In [1]: import numpy as np

In [2]: np.set_printoptions(precision=3, suppress=True, linewidth=140, sign=" ")

In [3]: def tidy(a):
   ...:     return np.round(a, 3) + 0
   ...: 

In [4]: A = np.arange(21).reshape(3, 7) + 5

In [5]: A
Out[5]: 
array([[  5,   6,   7,   8,   9,  10,  11],
       [ 12,  13,  14,  15,  16,  17,  18],
       [ 19,  20,  21,  22,  23,  24,  25]])

In [6]: t3 = np.stack([A, 2 * A, A[::-1]])

In [7]: np.linalg.matrix_rank(t3)
Out[7]: array([ 2,  2,  2])

In [8]: np.einsum("bij,cij->bc", t3, t3)
Out[8]: 
array([[  5495,  10990,   4123],
       [ 10990,  21980,   8246],
       [  4123,   8246,   5495]])

In [9]: np.linalg.cond(A) > 100
Out[9]: np.True_

In [10]: np.linalg.matrix_rank(A, rtol=0.1)
Out[10]: np.int64(1)

In [11]: W1 = np.array([[-1, 1], [3, 1], [2, -1], [-2, 1], [3, 0], [-2, 1], [-1, -3]])

In [12]: beta = np.array([1, -2])

In [13]: act = np.maximum(A @ W1 + beta, 0)

In [14]: act
Out[14]: 
array([[  8,   0],
       [ 22,   0],
       [ 36,   0]])

In [15]: C = np.array([[-3, 1], [2, -2]])

In [16]: act @ C
Out[16]: 
array([[ -24,    8],
       [ -66,   22],
       [-108,   36]])

In [17]: (act @ C).round(6).argmax(axis=1)
Out[17]: array([ 1,  1,  1])

In [18]: out = np.array([[-3, 0, 3],
    ...:     [3, -2, 0],
    ...:     [-2, -1, 2],
    ...:     [3, 3, 3],
    ...:     [2, -2, -3],
    ...:     [0, -2, 3],
    ...:     [-3, 0, 3]])

In [19]: np.einsum("ij,ij->i", A, A)
Out[19]: array([  476,  1603,  3416])

In [20]: out.T @ A.T
Out[20]: 
array([[ -2,  -2,  -2],
       [-33, -61, -89],
       [ 89, 166, 243]])

In [21]: np.linalg.matrix_rank(A @ out)
Out[21]: np.int64(2)

In [22]: np.vstack([A, out.T]).shape
Out[22]: (6, 7)

In [23]: np.einsum("ik,kj->ij", A, out)
Out[23]: 
array([[ -2, -33,  89],
       [ -2, -61, 166],
       [ -2, -89, 243]])

In [24]: A @ out
Out[24]: 
array([[ -2, -33,  89],
       [ -2, -61, 166],
       [ -2, -89, 243]])
